$ ipython --no-banner

In [1]: import numpy as np

In [2]: np.set_printoptions(precision=2, suppress=True, linewidth=200)

In [3]: mat = np.loadtxt("layer17.csv", delimiter=",")

In [4]: mat
Out[4]: 
array([[  4.62,  10.9 ,  -4.23, -13.91,  11.04],
       [ -0.22,   5.21,  -4.21,  -6.41,   1.19],
       [  4.79,   5.7 ,   0.03,  -7.51,   9.93],
       [  6.62,   2.41,   4.18,  -3.61,  12.  ],
       [  1.37,   7.09,  -4.2 ,  -8.87,   4.54],
       [  4.21,   6.79,  -1.4 ,  -8.79,   9.22],
       [ -3.69,   9.17, -10.47, -11.04,  -3.62],
       [  3.18,   3.8 ,   0.01,  -5.01,   6.57],
       [ -3.7 ,   9.17, -10.49, -10.99,  -3.6 ],
       [ -3.  ,   5.45,  -6.97,  -6.48,  -3.5 ],
       [ -2.62,   9.59,  -9.84, -11.56,  -1.61],
       [ -1.82,   3.3 ,  -4.21,  -3.91,  -2.14],
       [  2.09,   3.42,  -0.71,  -4.4 ,   4.61],
       [  4.51,  13.52,  -6.31, -17.11,  11.7 ],
       [ -2.01,   8.53,  -8.4 , -10.3 ,  -0.91],
       [  1.1 ,   0.41,   0.7 ,  -0.58,   2.01],
       [  8.79,   3.17,   5.61,  -4.78,  16.  ],
       [  2.01,   6.01,  -2.81,  -7.63,   5.2 ],
       [ -2.  ,   8.51,  -8.39, -10.31,  -0.9 ],
       [ -1.52,   9.99,  -9.14, -12.2 ,   0.38],
       [  7.54,   7.98,   0.67, -10.63,  15.17],
       [  3.79,   2.72,   1.38,  -3.69,   7.34],
       [  2.3 ,  12.68,  -7.73, -15.9 ,   7.75],
       [ -2.1 ,  11.07, -10.49, -13.51,  -0.3 ],
       [  6.39,   7.6 ,  -0.03,  -9.99,  13.17],
       [  4.95,   3.12,   2.08,  -4.29,   9.3 ],
       [ -0.15,   2.6 ,  -2.1 ,  -3.21,   0.58]])

In [5]: Xs = mat - mat.mean(axis=0)

In [6]: Uu, sv, vt = np.linalg.svd(Xs, full_matrices=False)

In [7]: np.abs(vt[0]).argmax()
Out[7]: np.int64(4)

In [8]: round((sv ** 2).sum() ** 2 / (sv ** 4).sum(), 2)
Out[8]: np.float64(1.78)

In [9]: np.searchsorted(np.cumsum(sv ** 2) / (sv ** 2).sum(), 0.9) + 1
Out[9]: np.int64(2)

In [10]: vt[0] * np.sign(vt[0, np.abs(vt[0]).argmax()])
Out[10]: array([ 0.42, -0.2 ,  0.55,  0.21,  0.66])

In [11]: Uu, sv, vt = np.linalg.svd(mat)

In [12]: sv
Out[12]: array([71.08, 42.45,  0.12,  0.09,  0.07])

In [13]: np.argmax(sv[:-1] / (sv[1:] + 1e-6)) + 1
Out[13]: np.int64(2)

In [14]: other = Uu[:, :2] @ np.diag(sv[:2]) @ vt[:2]

In [15]: round(np.linalg.norm(mat - other, 2), 2), round(sv[2], 2)
Out[15]: (np.float64(0.12), np.float64(0.12))

In [16]: round(float(np.linalg.norm(mat - other) / np.linalg.norm(mat)), 2)
Out[16]: 0.0

In [17]: np.linalg.matrix_rank(mat, rtol=0.05)
Out[17]: np.int64(2)

In [18]: np.linalg.matrix_rank(other)
Out[18]: np.int64(2)

In [19]: O, evecs = np.linalg.qr(mat[:, :3])[0], np.linalg.qr(mat[:, 3:])[0]

In [20]: sv = np.linalg.svd(O.T @ evecs, compute_uv=False)

In [21]: np.degrees(np.arccos(sv.clip(0, 1)))
Out[21]: array([0.15, 0.32])

In [22]: sv
Out[22]: array([1., 1.])

In [23]: other = np.array([[-4, -4], [-2, -1], [2, 0], [8, 8], [7, -1]])

In [24]: np.linalg.matrix_rank(mat @ other)
Out[24]: np.int64(2)

In [25]: np.linalg.matrix_rank(np.vstack([mat, other.T]))
Out[25]: np.int64(5)

In [26]: np.vstack([mat, other.T]).shape
Out[26]: (29, 5)

In [27]: other @ mat
Traceback (most recent call last):
  Cell In[27], line 1
    other @ mat
ValueError: matmul: Input operand 1 has a mismatch in its core dimension 0, with gufunc signature (n?,k),(k,m?)->(n?,m?) (size 27 is different from 2)


In [28]: vec = np.array([2, 3, 2, 3, 1])

In [29]: target = mat @ vec

In [30]: np.round(np.linalg.pinv(mat) @ mat, 2) + 0
Out[30]: 
array([[1., 0., 0., 0., 0.],
       [0., 1., 0., 0., 0.],
       [0., 0., 1., 0., 0.],
       [0., 0., 0., 1., 0.],
       [0., 0., 0., 0., 1.]])

In [31]: rng = np.random.default_rng(6417)

In [32]: target = target + 0.1 * rng.normal(size=27)

In [33]: target
Out[33]: 
array([  2.81, -11.24,  14.35,  29.98,  -6.56,   8.9 , -37.46,   9.13, -37.47, -26.47, -32.56, -16.04,   4.37,  -2.54, -27.1 ,   4.98,  39.9 ,  -1.28, -26.98, -27.39,  23.53,  14.95, -12.79, -32.91,
        18.61,  20.01,  -5.62])

In [34]: beta, *_ = np.linalg.lstsq(mat, target)

In [35]: beta.round()
Out[35]: array([2., 4., 2., 3., 1.])

In [36]: round(float(np.linalg.norm(target - mat @ beta)), 2)
Out[36]: 0.54

In [37]: M = np.load("x.npy")

In [38]: M
Out[38]: 
array([[-0.12, -0.84, -0.17],
       [ 0.23,  0.1 ,  0.6 ],
       [ 0.86,  0.01, -0.47],
       [-0.12,  0.24,  0.04],
       [-0.23,  0.48, -0.46],
       [ 0.35,  0.04,  0.42]])

In [39]: P = M @ np.linalg.solve(M.T @ M, M.T)

In [40]: np.diag(P)
Out[40]: array([0.74, 0.43, 0.97, 0.07, 0.5 , 0.29])

In [41]: np.linalg.matrix_rank(np.eye(6) - P)
Out[41]: np.int64(3)

In [42]: M.sum(axis=0)
Out[42]: array([ 0.98,  0.04, -0.04])

In [43]: np.linalg.rank(M)
Traceback (most recent call last):
  Cell In[43], line 1
    np.linalg.rank(M)
AttributeError: module 'numpy.linalg' has no attribute 'rank'


In [44]: M.mean(axis=0)
Out[44]: array([ 0.16,  0.01, -0.01])

In [45]: M.shape
Out[45]: (6, 3)

In [46]: basis = 10 * np.array([[-0.5, -2.0, -0.4, 1.1], [-0.5, -0.7, -2.3, 1.1]])

In [47]: lab = rng.integers(0, 2, 30)

In [48]: feats = basis[lab] + rng.normal(size=(30, 4))

In [49]: feats
Out[49]: 
array([[ -5.16, -20.28,  -4.37,  10.92],
       [ -5.02, -20.11,  -3.3 ,   9.73],
       [ -5.71, -19.27,  -4.25,  11.26],
       [ -5.97, -19.04,  -4.93,  12.72],
       [ -4.75,  -5.86, -23.93,   9.45],
       [ -4.8 ,  -6.76, -23.14,  10.33],
       [ -5.9 , -19.06,  -3.62,  11.01],
       [ -4.65,  -8.42, -23.83,  11.53],
       [ -5.28, -21.5 ,  -4.23,  12.78],
       [ -4.75, -18.92,  -6.01,  10.67],
       [ -4.56,  -8.14, -22.94,  11.13],
       [ -4.02,  -6.57, -23.79,  11.73],
       [ -6.22, -19.73,  -3.93,  10.28],
       [ -5.31, -19.92,  -3.82,  11.44],
       [ -4.06,  -7.06, -21.21,  10.5 ],
       [ -4.93,  -7.98, -22.74,  11.11],
       [ -4.65,  -6.38, -23.49,  11.15],
       [ -5.49,  -6.91, -22.9 ,  11.21],
       [ -4.  , -19.96,  -4.97,  12.99],
       [ -5.13, -21.08,  -5.14,  11.78],
       [ -5.87, -22.17,  -4.89,  12.09],
       [ -7.36,  -7.1 , -23.25,  10.44],
       [ -5.95,  -6.86, -23.48,  12.33],
       [ -4.3 ,  -6.11, -24.42,  10.63],
       [ -4.07, -19.82,  -3.34,  11.38],
       [ -6.41, -21.05,  -3.87,  11.54],
       [ -6.16, -20.56,  -3.2 ,  12.03],
       [ -4.07, -20.5 ,  -2.44,  11.4 ],
       [ -5.35, -20.89,  -5.94,  10.09],
       [ -5.6 ,  -5.99, -23.07,  11.98]])

In [50]: C2 = np.cov(feats, rowvar=False)

In [51]: np.polyfit(feats[:, 0], feats[:, 3], 1)
Out[51]: array([-0.06, 10.96])

In [52]: np.argwhere(np.triu(np.abs(np.corrcoef(feats.T)) > 0.8, 1))
Out[52]: array([[1, 2]])

In [53]: np.linalg.eigvalsh(C2)[::-1]
Out[53]: array([137.42,   0.87,   0.66,   0.54])

In [54]: np.corrcoef(feats.T)
Out[54]: 
array([[ 1.  ,  0.19, -0.18, -0.05],
       [ 0.19,  1.  , -0.99, -0.24],
       [-0.18, -0.99,  1.  ,  0.21],
       [-0.05, -0.24,  0.21,  1.  ]])

In [55]: round(float(np.corrcoef(feats[:, 0], feats[:, 3])[0, 1]), 2)
Out[55]: -0.05

In [56]: P = feats @ np.linalg.solve(feats.T @ feats, feats.T)

In [57]: np.allclose(P @ P, P)
Out[57]: True

In [58]: np.round(np.linalg.eigvalsh(P), 2) + 0
Out[58]: array([0., 0., 0., 0., 0., 0., 0., 0., 0., 0., 0., 0., 0., 0., 0., 0., 0., 0., 0., 0., 0., 0., 0., 0., 0., 0., 1., 1., 1., 1.])

In [59]: P @ feats[:, 0]
Out[59]: 
array([-5.16, -5.02, -5.71, -5.97, -4.75, -4.8 , -5.9 , -4.65, -5.28, -4.75, -4.56, -4.02, -6.22, -5.31, -4.06, -4.93, -4.65, -5.49, -4.  , -5.13, -5.87, -7.36, -5.95, -4.3 , -4.07, -6.41, -6.16,
       -4.07, -5.35, -5.6 ])

In [60]: Uu, sv, vt = np.linalg.svd(feats)

In [61]: sv
Out[61]: array([124.94,  62.9 ,   4.4 ,   4.05])

In [62]: other = Uu[:, :2] @ np.diag(sv[:2]) @ vt[:2]

In [63]: np.linalg.matrix_rank(other)
Out[63]: np.int64(2)

In [64]: np.linalg.matrix_rank(feats, rtol=0.05)
Out[64]: np.int64(2)

In [65]: O, evecs = np.linalg.qr(feats[:, :1])[0], np.linalg.qr(feats[:, 1:])[0]

In [66]: sv = np.linalg.svd(O.T @ evecs, compute_uv=False)

In [67]: round(float(np.linalg.norm(O @ O.T - evecs @ evecs.T, 2)), 2)
Out[67]: 1.0

In [68]: sv
Out[68]: array([0.99])

In [69]: d = np.linalg.norm(feats[:, None] - feats[None], axis=-1)

In [70]: d.mean(axis=1).argmax()
Out[70]: np.int64(4)

In [71]: d[26].round(6).argsort(kind="stable")[:4]
Out[71]: array([26, 25, 13,  8])

In [72]: d[:5, :5]
Out[72]: 
array([[ 0.  ,  1.61,  1.21,  2.41, 24.35],
       [ 1.61,  0.  ,  2.1 ,  3.69, 25.07],
       [ 1.21,  2.1 ,  0.  ,  1.65, 23.9 ],
       [ 2.41,  3.69,  1.65,  0.  , 23.39],
       [24.35, 25.07, 23.9 , 23.39,  0.  ]])

In [73]: basis = np.array([[0, 1, -2], [-3, 0, -3]])

In [74]: F = np.repeat(basis, 13 // 2, axis=0)

In [75]: F = F + 0.02 * rng.normal(size=F.shape)

In [76]: F.round(2) + 0
Out[76]: 
array([[ 0.03,  0.98, -1.99],
       [ 0.  ,  1.01, -2.01],
       [-0.01,  0.98, -2.02],
       [ 0.  ,  0.97, -2.01],
       [-0.01,  1.02, -1.99],
       [ 0.01,  1.03, -2.02],
       [-3.02,  0.05, -3.  ],
       [-2.97,  0.01, -3.02],
       [-3.02,  0.01, -2.99],
       [-3.  , -0.03, -2.98],
       [-2.99, -0.02, -2.99],
       [-3.01, -0.01, -3.01]])

In [77]: lab = F[:, 1] > np.median(F[:, 1])

In [78]: f = F[lab].mean(axis=0) - F[~lab].mean(axis=0)

In [79]: (((F - F.mean(axis=0)) @ f > 0) == lab).mean()
Out[79]: np.float64(1.0)

In [80]: np.argsort(-np.abs(f).round(6), kind="stable")
Out[80]: array([0, 1, 2])

In [81]: other = np.array([[2, 8, 9], [6, 4, 0], [1, 4, 1]])

In [82]: np.einsum("ij->j", F)
Out[82]: array([-18.01,   5.99, -30.03])

In [83]: np.linalg.matrix_rank(np.vstack([F, other.T]))
Out[83]: np.int64(3)

In [84]: W0 = np.array([[0.0, -1.0], [-1.0, 0.0]])

In [85]: # symmetric, so the eigenvalues are real

In [86]: ev, evecs = np.linalg.eig(W0)

In [87]: np.sort(np.linalg.eigvals(np.linalg.inv(W0)))
Out[87]: array([-1.,  1.])

In [88]: np.prod(ev)
Out[88]: np.float64(-1.0)

In [89]: vec = np.array([6, 2])

In [90]: target = W0 @ vec

In [91]: beta, lr = np.zeros(2), 1 / np.linalg.norm(W0, 2) ** 2

In [92]: for i in range(4):
    ...:     beta -= lr * W0.T @ (W0 @ beta - target)
    ...:     if i % 1 == 0: print(i, round(np.linalg.norm(W0 @ beta - target), 2))
    ...: 
0 0.0
1 0.0
2 0.0
3 0.0

In [93]: beta
Out[93]: array([6., 2.])

In [94]: W0.T @ W0
Out[94]: 
array([[1., 0.],
       [0., 1.]])

In [95]: np.linalg.pinv(W0)
Out[95]: 
array([[ 0., -1.],
       [-1.,  0.]])

In [96]: np.linalg.svd(W0, compute_uv=False)
Out[96]: array([1., 1.])

In [97]: other = np.linalg.inv(W0)

In [98]: np.allclose(other, W0.T)
Out[98]: True

In [99]: other
Out[99]: 
array([[-0., -1.],
       [-1., -0.]])

In [100]: np.linalg.det(W0) * other
Out[100]: 
array([[0., 1.],
       [1., 0.]])

In [101]: E = np.load("mat.npy")

In [102]: E.round(2) + 0
Out[102]: 
array([[-0.39, -0.28,  0.  ],
       [-0.67, -0.33,  0.27],
       [ 0.17, -0.63, -0.73],
       [-0.61,  0.36, -0.5 ],
       [ 0.  ,  0.53, -0.37]])

In [103]: # keeps lengths

In [104]: P = E @ np.linalg.solve(E.T @ E, E.T)

In [105]: P @ E[:, 1]
Out[105]: array([-0.28, -0.33, -0.63,  0.36,  0.53])

In [106]: np.linalg.matrix_rank(np.eye(5) - P)
Out[106]: np.int64(2)

In [107]: P
Out[107]: 
array([[ 0.23,  0.35,  0.11,  0.14, -0.15],
       [ 0.35,  0.63, -0.11,  0.15, -0.27],
       [ 0.11, -0.11,  0.97,  0.04, -0.07],
       [ 0.14,  0.15,  0.04,  0.76,  0.38],
       [-0.15, -0.27, -0.07,  0.38,  0.42]])

In [108]: f = np.array([-2, 1, 4, -4]) + 0.5

In [109]: K = np.eye(4) - 2 * np.outer(f, f) / (f @ f)

In [110]: K
Out[110]: 
array([[ 0.88,  0.12,  0.36, -0.28],
       [ 0.12,  0.88, -0.36,  0.28],
       [ 0.36, -0.36, -0.09,  0.85],
       [-0.28,  0.28,  0.85,  0.34]])

In [111]: # symmetric, so the eigenvalues are real

In [112]: O, r_ = np.linalg.qr(K)

In [113]: np.allclose(r_.T @ r_, K.T @ K)
Out[113]: True

In [114]: np.round(np.trace(O @ O.T), 2)
Out[114]: np.float64(4.0)

In [115]: np.abs(np.diag(r_))
Out[115]: array([1., 1., 1., 1.])

In [116]: np.round(O.T @ O, 2) + 0
Out[116]: 
array([[1., 0., 0., 0.],
       [0., 1., 0., 0.],
       [0., 0., 1., 0.],
       [0., 0., 0., 1.]])

In [117]: round(float(abs(r_[0, 0])), 2), np.round(np.linalg.norm(K[:, 0]), 2)
Out[117]: (1.0, np.float64(1.0))

In [118]: O.shape, r_.shape
Out[118]: ((4, 4), (4, 4))
